% python3 -q
>>> import numpy as np
>>> np.set_printoptions(precision=2, suppress=True, linewidth=160)
>>> rng = np.random.default_rng(873)
>>> M = (rng.random((3, 3)) < 0.3) + np.eye(3)
>>> M /= M.sum(axis=1, keepdims=True)
>>> M
array([[0.5, 0.5, 0. ],
       [0. , 0.5, 0.5],
       [0.5, 0. , 0.5]])
>>> (M + M.T) / 2
array([[0.5 , 0.25, 0.25],
       [0.25, 0.5 , 0.25],
       [0.25, 0.25, 0.5 ]])
>>> M @ M
array([[0.25, 0.5 , 0.25],
       [0.25, 0.25, 0.5 ],
       [0.5 , 0.25, 0.25]])
>>> round(float(np.linalg.det(2 * M)), 2), round(float(np.linalg.det(M)), 2)
(2.0, 0.25)
>>> np.einsum("ij,ji->", M, M)
np.float64(0.75)
>>> np.linalg.eigvals(M)
array([0.25+0.43j, 0.25-0.43j, 1.  +0.j  ])
>>> mat = np.loadtxt("w.csv", delimiter=",")
>>> mat
array([[-0.7 ,  0.38, -3.95],
       [-0.87,  0.45, -5.64],
       [-0.55,  0.34, -3.56],
       [-0.85,  0.18, -3.9 ],
       [-0.99,  0.63, -5.71],
       [-1.03,  0.61, -5.63],
       [ 0.01,  0.05, -0.09],
       [-0.12,  0.08,  0.01],
       [-0.83,  0.5 , -5.99],
       [-0.55,  0.19, -1.78],
       [-0.41,  0.29, -1.94],
       [-0.86,  0.41, -5.78],
       [-0.9 ,  0.73, -5.72],
       [-0.79,  0.52, -5.72],
       [-0.5 ,  0.32, -3.77],
       [ 0.09, -0.15, -0.05],
       [-0.6 ,  0.35, -3.87],
       [ 0.08,  0.04, -0.1 ],
       [-0.37,  0.17, -2.11],
       [-1.02,  0.62, -5.74],
       [-0.01, -0.07, -0.01],
       [-0.93,  0.55, -5.63],
       [-0.32,  0.29, -2.03],
       [-0.93,  0.61, -5.66]])
>>> cen = (mat - mat.mean(axis=0)) / mat.std(axis=0)
>>> cen.std(axis=0)
array([1., 1., 1.])
>>> np.argwhere(np.abs(cen) > 2)
array([[15,  1]])
>>> beta = np.linalg.lstsq(np.delete(cen, 2, axis=1), cen[:, 2])[0]
>>> np.abs(beta).argmax()
np.int64(0)
>>> np.round(1 - np.var(cen[:, 2] - np.delete(cen, 2, axis=1) @ beta), 2)
np.float64(0.94)
>>> E = np.loadtxt("run16.csv", delimiter=",")
>>> E
array([[-0.92, -0.28, -0.2 ],
       [ 0.26, -0.82, -0.36],
       [-0.26,  0.34, -0.11],
       [ 0.13,  0.35, -0.9 ]])
>>> O, vecs = np.linalg.qr(E[:, :2])[0], np.linalg.qr(E[:, 2:])[0]
>>> sig = np.linalg.svd(O.T @ vecs, compute_uv=False)
>>> (sig > 0.9).sum()
np.int64(0)
>>> sig.round(2) + 0
array([0.])
>>> x = np.array([4, 6, 6])
>>> target = E @ x
>>> np.round(np.linalg.pinv(E) @ E, 2) + 0
array([[1., 0., 0.],
       [0., 1., 0.],
       [0., 0., 1.]])
>>> np.linalg.solve(E.T @ E, E.T @ target)
array([4., 6., 6.])
>>> target
array([-6.58, -6.06,  0.36, -2.8 ])
>>> target = target + 0.05 * rng.normal(size=4)
>>> target
array([-6.6 , -6.  ,  0.25, -2.74])
>>> beta, *_ = np.linalg.lstsq(E, target)
>>> beta.round()
array([4., 6., 6.])
>>> round(np.linalg.norm(target - E @ beta), 2)
np.float64(0.08)
>>> np.round(E.T @ (target - E @ beta), 2) + 0
array([0., 0., 0.])
>>> beta
array([4.06, 5.95, 5.94])
>>> E @ E.T
array([[ 0.97,  0.06,  0.17, -0.04],
       [ 0.06,  0.88, -0.31,  0.07],
       [ 0.17, -0.31,  0.2 ,  0.18],
       [-0.04,  0.07,  0.18,  0.96]])
>>> np.round(E.T @ E, 2) + 0
array([[1., 0., 0.],
       [0., 1., 0.],
       [0., 0., 1.]])
>>> round(E[:, 2] @ E[:, 0], 2)
np.float64(0.0)
>>> W0 = np.array([[-1.95, 0.0, -2.0], [-3.0, 3.05, -1.0], [-2.0, 0.0, -1.95]])
>>> labels = rng.permutation(3)
>>> labels
array([1, 0, 2])
>>> Y = W0[labels][:, labels]
>>> np.sort(np.abs(np.linalg.eigvals(Y)))
array([0.05, 3.05, 3.95])
>>> np.allclose(Y, W0)
False
>>> Y
array([[ 3.05, -3.  , -1.  ],
       [ 0.  , -1.95, -2.  ],
       [ 0.  , -2.  , -1.95]])
>>> round(float(np.linalg.det(Y)), 2), round(np.linalg.det(W0[labels]), 2)
(-0.6, np.float64(0.6))
>>> W0 @ W0
array([[ 7.8,  0. ,  7.8],
       [-1.3,  9.3,  4.9],
       [ 7.8,  0. ,  7.8]])
>>> (W0 + W0.T) / 2
array([[-1.95, -1.5 , -2.  ],
       [-1.5 ,  3.05, -0.5 ],
       [-2.  , -0.5 , -1.95]])
>>> round(float(np.trace(W0)), 2)
-0.85
>>> left, sig, vt = np.linalg.svd(W0, full_matrices=False)
>>> left.shape, sig.shape, vt.shape
((3, 3), (3,), (3, 3))
>>> np.round(vt @ vt.T, 2) + 0
array([[1., 0., 0.],
       [0., 1., 0.],
       [0., 0., 1.]])
>>> sig
array([5.36, 2.48, 0.05])
>>> np.round(left.T @ left, 2) + 0
array([[1., 0., 0.],
       [0., 1., 0.],
       [0., 0., 1.]])
>>> np.round(np.sqrt((sig ** 2).sum()), 2), np.round(np.linalg.norm(W0), 2)
(np.float64(5.91), np.float64(5.91))
>>> np.abs(left[:, 0]).round(6).argmax()
np.int64(1)
>>> def softmax(z):
...     e = np.exp(z - z.max(axis=-1, keepdims=True))
...     return e / e.sum(axis=-1, keepdims=True)
... 
>>> softmax(W0[0])
array([0.11, 0.78, 0.11])
>>> softmax(W0[0] + 4)
array([0.11, 0.78, 0.11])
>>> S = W0 @ W0.T / np.sqrt(3)
>>> np.round(softmax(S), 2) + 0
array([[0.33, 0.34, 0.33],
       [0.  , 1.  , 0.  ],
       [0.32, 0.35, 0.32]])
>>> softmax(S).round(6).argmax(axis=1)
array([1, 1, 1])
>>> arr = 5 * np.eye(3) + np.eye(3, k=1)
>>> arr
array([[5., 1., 0.],
       [0., 5., 1.],
       [0., 0., 5.]])
>>> # triangular
>>> arr @ arr
array([[25., 10.,  1.],
       [ 0., 25., 10.],
       [ 0.,  0., 25.]])
>>> np.linalg.matrix_power(arr - np.diag(np.diag(arr)), 3)
array([[0., 0., 0.],
       [0., 0., 0.],
       [0., 0., 0.]])
>>> np.sort(np.linalg.eigvals(arr))
array([5., 5., 5.])
>>> [int(np.linalg.matrix_rank(np.linalg.matrix_power(arr, p))) for p in range(1, 4)]
[3, 3, 3]
>>> np.prod(np.diag(arr)), round(float(np.linalg.det(arr)), 2)
(np.float64(125.0), 125.0)
>>> Y = arr[0, 0] * arr[1:] - np.outer(arr[1:, 0], arr[0])
>>> Y
array([[ 0., 25.,  5.],
       [ 0.,  0., 25.]])
>>> arr[:, 0] / arr[0, 0]
array([1., 0., 0.])
>>> w1 = np.array([[-1, 0, 3], [2, 1, -1], [-2, -1, 1]])
>>> beta = np.array([-5, -1, 0])
>>> act = np.maximum(Y @ w1 + beta, 0)
>>> (act > 0).mean(axis=0)
array([0.5, 0.5, 0.5])
>>> np.linalg.matrix_rank(act)
np.int64(2)
>>> basis = np.array([[1, 0], [0, 0], [1, 0]])
>>> act @ basis
array([[35.,  0.],
       [25.,  0.]])
>>> (act @ basis).round(6).argmax(axis=1)
array([0, 0])
>>> feats = np.array([[-0.24, -7.69, 16.17, 0.49],
...     [0.26, 3.37, -4.44, 0.86],
...     [2.62, -1.1, 7.15, 2.15]])
>>> Y = np.array([[1, 0], [2, 1], [0, 2], [0, 0]])
>>> np.vstack([feats, Y.T]).shape
(5, 4)
>>> np.einsum("ij,ij->i", feats, feats)
array([320.9 ,  31.88,  63.82])
>>> feats @ Y
array([[-15.62,  24.65],
       [  7.  ,  -5.51],
       [  0.42,  13.2 ]])
>>> Y.T @ feats.T
array([[-15.62,   7.  ,   0.42],
       [ 24.65,  -5.51,  13.2 ]])
>>> left, sig, vt = np.linalg.svd(feats, full_matrices=False)
>>> sig / sig[0]
array([1.  , 0.2 , 0.04])
>>> np.round(left.T @ feats @ vt.T, 2) + 0
array([[20. ,  0. ,  0. ],
       [ 0. ,  4. ,  0. ],
       [ 0. ,  0. ,  0.8]])
>>> np.round(left.T @ left, 2) + 0
array([[1., 0., 0.],
       [0., 1., 0.],
       [0., 0., 1.]])
>>> np.allclose(left * sig @ vt, feats)
True
>>> left.shape, sig.shape, vt.shape
((3, 3), (3,), (3, 4))
>>> round(np.sqrt((sig ** 2).sum()), 2), np.round(np.linalg.norm(feats), 2)
(np.float64(20.41), np.float64(20.41))
>>> np.round(vt @ vt.T, 2) + 0
array([[1., 0., 0.],
       [0., 1., 0.],
       [0., 0., 1.]])
>>> J = np.load("case17.npy")
>>> J
array([[47., 49., 21., 21.],
       [49., 47., 21., 21.],
       [21., 21.,  7.,  9.],
       [21., 21.,  9.,  7.]])
>>> r0, v = J[2], J[0]
>>> r0 @ v
np.float64(2352.0)
>>> r0 @ r0
np.float64(1012.0)
>>> p = (r0 @ v) / (r0 @ r0) * r0
>>> np.round(np.linalg.norm(r0 + v) ** 2 + np.linalg.norm(r0 - v) ** 2, 2)
np.float64(13008.0)
>>> np.outer(r0, v)
array([[ 987., 1029.,  441.,  441.],
       [ 987., 1029.,  441.,  441.],
       [ 329.,  343.,  147.,  147.],
       [ 423.,  441.,  189.,  189.]])
>>> v - p
array([-1.81,  0.19,  4.73,  0.08])
>>> evals, vecs = np.linalg.eig(J)
>>> np.sort(np.linalg.eigvals(J @ J))
array([    4.,     4.,     4., 12996.])
>>> np.sort(np.linalg.eigvals(J.T))
array([ -2.,  -2.,  -2., 114.])
>>> np.prod(evals)
np.float64(-912.0)
>>> K = np.loadtxt("a.csv", delimiter=",")
>>> K
array([[5., 4., 0.],
       [4., 5., 0.],
       [0., 0., 5.]])
>>> np.trace(K)
np.float64(15.0)
>>> round(float(np.abs(np.linalg.eigvals(K)).max()), 2)
9.0
>>> np.linalg.matrix_power(K, 2)
array([[41., 40.,  0.],
       [40., 41.,  0.],
       [ 0.,  0., 25.]])
>>> evals, vecs = np.linalg.eigh(K)
>>> vecs @ np.diag(evals) @ vecs.T
array([[5., 4., 0.],
       [4., 5., 0.],
       [0., 0., 5.]])
>>> evals
array([1., 5., 9.])
>>> np.unique(evals.round(6) + 0, return_counts=True)[1]
array([1, 1, 1])
>>> np.abs(vecs[:, -1])
array([0.71, 0.71, 0.  ])
>>> evals, vecs = np.linalg.eig(K)
>>> np.sort(np.linalg.eigvals(K @ K))
array([ 1., 25., 81.])
>>> np.sort(np.linalg.eigvals(K.T))
array([1., 5., 9.])
>>> np.flatnonzero(np.linalg.matrix_power((K != 0) + (K.T != 0) + np.eye(3), 3)[0])
array([0, 1])
>>> round(np.linalg.det(K), 2)
np.float64(45.0)
>>> np.sort(np.linalg.eigvals(K).real)
array([1., 5., 9.])
>>> softmax(K).sum(axis=1)
array([1., 1., 1.])
>>> np.round(softmax(K[0]), 2) + 0
array([0.73, 0.27, 0.  ])
>>> np.round(softmax(K[0] + 3), 2) + 0
array([0.73, 0.27, 0.  ])
>>> S = K @ K.T / np.sqrt(3)
>>> np.round(softmax(S)[0] @ K, 2) + 0
array([4.64, 4.36, 0.  ])
>>> softmax(S).round(6).argmax(axis=1)
array([0, 1, 2])
>>> np.round(softmax(S), 2) + 0
array([[0.64, 0.36, 0.  ],
       [0.36, 0.64, 0.  ],
       [0.  , 0.  , 1.  ]])
